$ python3 -q
>>> import numpy as np
>>> np.set_printoptions(precision=3, suppress=True, linewidth=100)
>>> mat = 5 * np.eye(4) + np.ones((4, 4))
>>> mat
array([[6., 1., 1., 1.],
       [1., 6., 1., 1.],
       [1., 1., 6., 1.],
       [1., 1., 1., 6.]])
>>> (mat + mat.T) / 2
array([[6., 1., 1., 1.],
       [1., 6., 1., 1.],
       [1., 1., 6., 1.],
       [1., 1., 1., 6.]])
>>> np.linalg.matrix_power(mat, 4)
array([[2109., 1484., 1484., 1484.],
       [1484., 2109., 1484., 1484.],
       [1484., 1484., 2109., 1484.],
       [1484., 1484., 1484., 2109.]])
>>> np.allclose(mat, mat.T)
True
>>> vals, V = np.linalg.eigh(mat)
>>> vec = np.array([2, 2, -2, 0])
>>> vec @ mat @ vec
np.float64(64.0)
>>> V * np.sqrt(vals) @ V.T
array([[2.427, 0.191, 0.191, 0.191],
       [0.191, 2.427, 0.191, 0.191],
       [0.191, 0.191, 2.427, 0.191],
       [0.191, 0.191, 0.191, 2.427]])
>>> V * np.abs(vals) @ V.T
array([[6., 1., 1., 1.],
       [1., 6., 1., 1.],
       [1., 1., 6., 1.],
       [1., 1., 1., 6.]])
>>> Q, r_ = np.linalg.qr(mat)
>>> Q.shape, r_.shape
((4, 4), (4, 4))
>>> np.trace(Q @ Q.T)
np.float64(4.0)
>>> Q @ r_
array([[6., 1., 1., 1.],
       [1., 6., 1., 1.],
       [1., 1., 6., 1.],
       [1., 1., 1., 6.]])
>>> low = np.linalg.cholesky(mat)
>>> low
array([[2.449, 0.   , 0.   , 0.   ],
       [0.408, 2.415, 0.   , 0.   ],
       [0.408, 0.345, 2.39 , 0.   ],
       [0.408, 0.345, 0.299, 2.372]])
>>> np.diag(low) ** 2
array([6.   , 5.833, 5.714, 5.625])
>>> A2 = mat / np.sqrt((mat ** 2).mean(axis=1, keepdims=True))
>>> np.linalg.norm(A2, axis=1)
array([2., 2., 2., 2.])
>>> np.linalg.matrix_rank(A2) == np.linalg.matrix_rank(mat)
np.True_
>>> np.linalg.matrix_rank(mat - mat.mean(axis=1, keepdims=True))
np.int64(3)
>>> A = np.loadtxt("layer11.csv", delimiter=",")
>>> A
array([[ 0.2,  0.9, -0.1,  0.9],
       [ 2.5, -0.5, -1.5,  1.3],
       [ 1.4,  0.1,  0.1, -1.4],
       [ 2.1, -0.2,  0.7, -0.1]])
>>> u = np.array([0, -1, 0, 0])
>>> A2 = A + np.outer(u, np.eye(4)[2])
>>> np.linalg.matrix_rank(np.linalg.inv(A2) - np.linalg.inv(A), tol=1e-8)
np.int64(1)
>>> u, r1 = A[3], A[1]
>>> u @ r1
np.float64(4.17)
>>> u @ u
np.float64(4.95)
>>> p = (u @ r1) / (u @ u) * u
>>> r1 - p
array([ 0.731, -0.332, -2.09 ,  1.384])
>>> p
array([ 1.769, -0.168,  0.59 , -0.084])
>>> round((r1 - p) @ u, 3)
np.float64(0.0)
>>> np.linalg.norm(A, axis=1).argmax()
np.int64(1)
>>> np.round(np.linalg.norm(A) ** 2 / np.linalg.norm(A, 2) ** 2, 3)
np.float64(1.544)
>>> np.linalg.norm(A, axis=0)
array([3.558, 1.054, 1.661, 2.114])
>>> A[3] @ A[1]
np.float64(4.17)
>>> np.linalg.norm(A, axis=1)
array([1.292, 3.231, 1.985, 2.225])
>>> np.einsum("ij,ji->", A, A)
np.float64(5.53)
>>> round(float(np.linalg.det(A.T)), 3)
-8.238
>>> round(np.linalg.eigvals(A).sum().real, 3)
np.float64(-0.3)
>>> np.poly(A)
array([ 1.   ,  0.3  , -2.72 , -1.413, -8.238])
>>> round(float(np.linalg.det(2 * A)), 3), round(float(np.linalg.det(A)), 3)
(-131.813, -8.238)
>>> round(float(np.linalg.det(A[::-1])), 3)
-8.238
>>> feats = np.load("run15.npy")
>>> feats
array([[ 2.986,  4.58 ,  3.091,  1.458],
       [ 0.226,  0.335,  0.201,  0.166],
       [ 0.061,  0.144,  0.096, -0.029],
       [ 0.791,  1.215,  0.914,  0.37 ],
       [-2.934, -4.34 , -2.873, -1.43 ],
       [ 3.564,  5.288,  3.512,  1.755],
       [ 4.144,  6.163,  4.058,  2.167],
       [ 2.57 ,  3.853,  2.503,  1.281],
       [-0.45 , -0.695, -0.406, -0.194],
       [-1.627, -2.314, -1.636, -0.726],
       [ 0.475,  0.665,  0.507,  0.287],
       [-4.721, -7.067, -4.701, -2.372],
       [ 1.759,  2.523,  1.817,  0.853],
       [ 3.039,  4.503,  3.012,  1.519],
       [ 0.896,  1.335,  0.837,  0.389],
       [-0.975, -1.424, -0.989, -0.512],
       [ 0.   ,  0.046, -0.02 , -0.027]])
>>> Uu, sigma, Vh = np.linalg.svd(feats)
>>> sigma
array([20.479,  0.228,  0.181,  0.109])
>>> np.argmax(sigma[:-1] / (sigma[1:] + 1e-6)) + 1
np.int64(1)
>>> A2 = Uu[:, :1] @ np.diag(sigma[:1]) @ Vh[:1]
>>> np.linalg.matrix_rank(feats, rtol=0.05)
np.int64(1)
>>> np.linalg.matrix_rank(A2)
np.int64(1)
>>> A2 = np.c_[feats[:, :2] @ np.array([[-2, 1], [0, -1]]), np.array([0, 0, 3, 1, 3, 0, 1, 3, 2, 1, 2, 3, 1, 3, 0, 3, 3])]
>>> A2
array([[-5.972, -1.594,  0.   ],
       [-0.452, -0.109,  0.   ],
       [-0.122, -0.083,  3.   ],
       [-1.582, -0.424,  1.   ],
       [ 5.868,  1.406,  3.   ],
       [-7.128, -1.724,  0.   ],
       [-8.288, -2.019,  1.   ],
       [-5.14 , -1.283,  3.   ],
       [ 0.9  ,  0.245,  2.   ],
       [ 3.254,  0.687,  1.   ],
       [-0.95 , -0.19 ,  2.   ],
       [ 9.442,  2.346,  3.   ],
       [-3.518, -0.764,  1.   ],
       [-6.078, -1.464,  3.   ],
       [-1.792, -0.439,  0.   ],
       [ 1.95 ,  0.449,  3.   ],
       [ 0.   , -0.046,  3.   ]])
>>> np.round(np.linalg.norm(A2 - feats @ np.linalg.lstsq(feats, A2)[0], axis=0), 3) + 0
array([0.   , 0.   , 8.548])
>>> np.round(np.linalg.lstsq(feats, A2[:, 0])[0], 3) + 0
array([-2.,  0.,  0.,  0.])
>>> np.linalg.matrix_rank(np.c_[feats, A2])
np.int64(5)
>>> w1 = np.array([[-3, 5, -4, -5], [2, 4, -5, -3], [3, 4, -3, -4]])
>>> b = np.array([0, -3, 1, 1])
>>> hid = np.maximum(A2 @ w1 + b, 0)
>>> (hid > 0).astype(int)
array([[1, 0, 1, 1],
       [1, 0, 1, 1],
       [1, 1, 0, 0],
       [1, 0, 1, 1],
       [0, 1, 0, 0],
       [1, 0, 1, 1],
       [1, 0, 1, 1],
       [1, 0, 1, 1],
       [1, 1, 0, 0],
       [0, 1, 0, 0],
       [1, 0, 0, 0],
       [0, 1, 0, 0],
       [1, 0, 1, 1],
       [1, 0, 1, 1],
       [1, 0, 1, 1],
       [1, 1, 0, 0],
       [1, 1, 0, 0]])
>>> W2 = np.array([[3, -3, 2], [5, 2, 2], [-4, 5, 5], [3, 4, 3]])
>>> w1 @ W2
array([[ 17, -21, -31],
       [ 37, -35, -22],
       [ 29, -32, -13]])
>>> X = np.load("mat.npy")
>>> X
array([[ 0,  0,  0,  0],
       [ 0,  0,  0,  0],
       [-1, -3, -1, -3],
       [-1,  3, -1,  3]])
>>> Uu, sigma, Vh = np.linalg.svd(X)
>>> np.argmax(sigma[:-1] / (sigma[1:] + 1e-6)) + 1
np.int64(2)
>>> A2 = Uu[:, :2] @ np.diag(sigma[:2]) @ Vh[:2]
>>> round(float(np.abs(X - A2).max()), 3)
0.0
>>> np.linalg.matrix_rank(X, rtol=0.05)
np.int64(2)
>>> A2
array([[ 0.,  0.,  0.,  0.],
       [ 0.,  0.,  0.,  0.],
       [-1., -3., -1., -3.],
       [-1.,  3., -1.,  3.]])
>>> round(float(np.linalg.norm(X - A2, 2)), 3), round(sigma[2], 3)
(0.0, np.float64(0.0))
>>> np.linalg.matrix_rank(X, rtol=0.1)
np.int64(2)
>>> W0 = np.tril(np.array([[1, -3, 1, -3, 2, -2],
...     [-2, 1, -3, -1, 1, -2],
...     [2, 1, 2, 0, 0, 3],
...     [1, 0, -1, 3, -2, 0],
...     [1, 1, 3, 0, 3, 3],
...     [1, -2, 1, 3, -2, 3]]), -1) + np.eye(6, dtype=int)
>>> W0
array([[ 1,  0,  0,  0,  0,  0],
       [-2,  1,  0,  0,  0,  0],
       [ 2,  1,  1,  0,  0,  0],
       [ 1,  0, -1,  1,  0,  0],
       [ 1,  1,  3,  0,  1,  0],
       [ 1, -2,  1,  3, -2,  1]])
>>> vec = np.array([-1, 1, -1, 0, -3, -2])
>>> target = W0 @ vec
>>> target
array([-1,  3, -2,  0, -6,  0])
>>> np.round(np.linalg.solve(W0, target + W0[:, 5]), 3) + 0
array([-1.,  1., -1.,  0., -3., -1.])
>>> np.round(np.linalg.solve(W0, -2 * target), 3) + 0
array([ 2., -2.,  2.,  0.,  6.,  4.])
>>> np.linalg.solve(W0, W0[:, 1])
array([-0.,  1.,  0.,  0.,  0.,  0.])
>>> data = np.loadtxt("w.csv", delimiter=",")
>>> data
array([[0., 3., 0., 0., 3.],
       [0., 0., 3., 2., 3.],
       [0., 0., 1., 2., 3.],
       [0., 0., 0., 2., 0.],
       [0., 0., 0., 0., 2.]])
>>> Uu, sigma, Vh = np.linalg.svd(data)
>>> sigma
array([6.675, 3.516, 1.789, 1.371, 0.   ])
>>> np.argmax(sigma[:-1] / (sigma[1:] + 1e-6)) + 1
np.int64(4)
>>> A2 = Uu[:, :4] @ np.diag(sigma[:4]) @ Vh[:4]
>>> round(np.abs(data - A2).max(), 3)
np.float64(0.0)
>>> np.linalg.matrix_rank(data, rtol=0.05)
np.int64(4)
>>> J = np.load("m.npy")
>>> J
array([[ -4.352,  -5.549,  -4.212, -15.47 , -13.725],
       [ -5.931,  -4.935,  -4.986, -16.418, -16.271],
       [ -5.291,  -6.362,  -4.95 , -14.917, -13.377],
       [ -5.035,  -5.133,  -4.261, -15.105, -13.945],
       [ -5.766,  -4.422,  -2.908, -15.921, -15.753],
       [ -3.508,  -3.27 ,  -6.215, -15.732, -17.535],
       [ -5.778,  -3.531,  -6.227, -14.683, -15.427],
       [ -6.212,  -4.823,  -5.998, -15.208, -14.7  ],
       [ -5.229,  -4.382,  -5.778, -15.878, -16.092],
       [ -4.606,  -4.378,  -6.825, -14.227, -15.175],
       [ -6.12 ,  -5.202,  -5.048, -14.781, -15.753],
       [ -5.732,  -4.94 ,  -6.174, -14.581, -15.743],
       [ -3.832,  -4.069,  -5.283, -14.719, -13.851],
       [ -4.24 ,  -4.253,  -5.498, -13.207, -15.669],
       [ -5.188,  -5.795,  -5.598, -15.106, -17.804],
       [ -5.71 ,  -4.175,  -5.826, -14.293, -14.686],
       [ -4.39 ,  -5.95 ,  -4.71 , -14.878, -15.358],
       [ -4.685,  -3.779,  -5.085, -16.021, -14.082],
       [ -5.036,  -4.489,  -3.357, -15.146, -13.749],
       [ -4.59 ,  -3.595,  -6.611, -16.162, -15.326],
       [ -5.362,  -3.767,  -2.789, -15.891, -15.275],
       [ -3.996,  -7.503,  -4.23 , -13.201, -14.923],
       [ -4.703,  -5.36 ,  -3.828, -15.765, -14.793],
       [ -6.276,  -5.492,  -5.985, -15.605, -13.964],
       [ -3.924,  -4.506,  -5.84 , -15.633, -15.95 ],
       [ -4.708,  -6.017,  -3.61 , -14.397, -13.398],
       [ -5.515,  -6.079,  -5.373, -14.581, -14.59 ],
       [ -3.783,  -4.327,  -3.67 , -14.471, -16.46 ]])
>>> dist = np.linalg.norm(J[:, None] - J[None], axis=-1)
>>> dist.shape
(28, 28)
>>> np.linalg.matrix_rank(dist ** 2)
np.int64(7)
>>> dist.mean(axis=1).argmax()
np.int64(21)
>>> dist[:5, :5]
array([[0.   , 3.294, 1.586, 0.908, 3.047],
       [3.294, 0.   , 3.616, 2.916, 2.264],
       [1.586, 3.616, 0.   , 1.552, 3.849],
       [0.908, 2.916, 1.552, 0.   , 2.609],
       [3.047, 2.264, 3.849, 2.609, 0.   ]])
>>> u = np.array([-1, 4, 2])
>>> np.correlate(J[5], J[4], "full")
array([ 55.262, 107.363, 160.168, 371.797, 579.458, 371.261, 156.394, 168.25 , 101.107])
>>> np.polyval(u, J[5])
array([ -24.338,  -21.773,  -61.486, -308.424, -375.616])
>>> round(float(np.linalg.norm(J, 2) / np.linalg.norm(J)), 3)
0.997
>>> np.abs(np.linalg.svd(J)[2][-1])
array([0.793, 0.193, 0.239, 0.428, 0.306])
>>> round(np.log10(np.linalg.cond(J)))
2
>>> np.argsort(-np.linalg.norm(J, axis=0).round(6), kind="stable")[:3]
array([4, 3, 2])
>>> vec = np.array([0, 0, 2, -1, -1])
>>> a = np.maximum(J @ vec, 0)
>>> np.tanh(J @ vec)
array([1., 1., 1., 1., 1., 1., 1., 1., 1., 1., 1., 1., 1., 1., 1., 1., 1., 1., 1., 1., 1., 1., 1.,
       1., 1., 1., 1., 1.])
>>> J * (a > 1e-9)[:, None]
array([[ -4.352,  -5.549,  -4.212, -15.47 , -13.725],
       [ -5.931,  -4.935,  -4.986, -16.418, -16.271],
       [ -5.291,  -6.362,  -4.95 , -14.917, -13.377],
       [ -5.035,  -5.133,  -4.261, -15.105, -13.945],
       [ -5.766,  -4.422,  -2.908, -15.921, -15.753],
       [ -3.508,  -3.27 ,  -6.215, -15.732, -17.535],
       [ -5.778,  -3.531,  -6.227, -14.683, -15.427],
       [ -6.212,  -4.823,  -5.998, -15.208, -14.7  ],
       [ -5.229,  -4.382,  -5.778, -15.878, -16.092],
       [ -4.606,  -4.378,  -6.825, -14.227, -15.175],
       [ -6.12 ,  -5.202,  -5.048, -14.781, -15.753],
       [ -5.732,  -4.94 ,  -6.174, -14.581, -15.743],
       [ -3.832,  -4.069,  -5.283, -14.719, -13.851],
       [ -4.24 ,  -4.253,  -5.498, -13.207, -15.669],
       [ -5.188,  -5.795,  -5.598, -15.106, -17.804],
       [ -5.71 ,  -4.175,  -5.826, -14.293, -14.686],
       [ -4.39 ,  -5.95 ,  -4.71 , -14.878, -15.358],
       [ -4.685,  -3.779,  -5.085, -16.021, -14.082],
       [ -5.036,  -4.489,  -3.357, -15.146, -13.749],
       [ -4.59 ,  -3.595,  -6.611, -16.162, -15.326],
       [ -5.362,  -3.767,  -2.789, -15.891, -15.275],
       [ -3.996,  -7.503,  -4.23 , -13.201, -14.923],
       [ -4.703,  -5.36 ,  -3.828, -15.765, -14.793],
       [ -6.276,  -5.492,  -5.985, -15.605, -13.964],
       [ -3.924,  -4.506,  -5.84 , -15.633, -15.95 ],
       [ -4.708,  -6.017,  -3.61 , -14.397, -13.398],
       [ -5.515,  -6.079,  -5.373, -14.581, -14.59 ],
       [ -3.783,  -4.327,  -3.67 , -14.471, -16.46 ]])
>>> np.flatnonzero(a > 1e-9)
array([ 0,  1,  2,  3,  4,  5,  6,  7,  8,  9, 10, 11, 12, 13, 14, 15, 16, 17, 18, 19, 20, 21, 22,
       23, 24, 25, 26, 27])
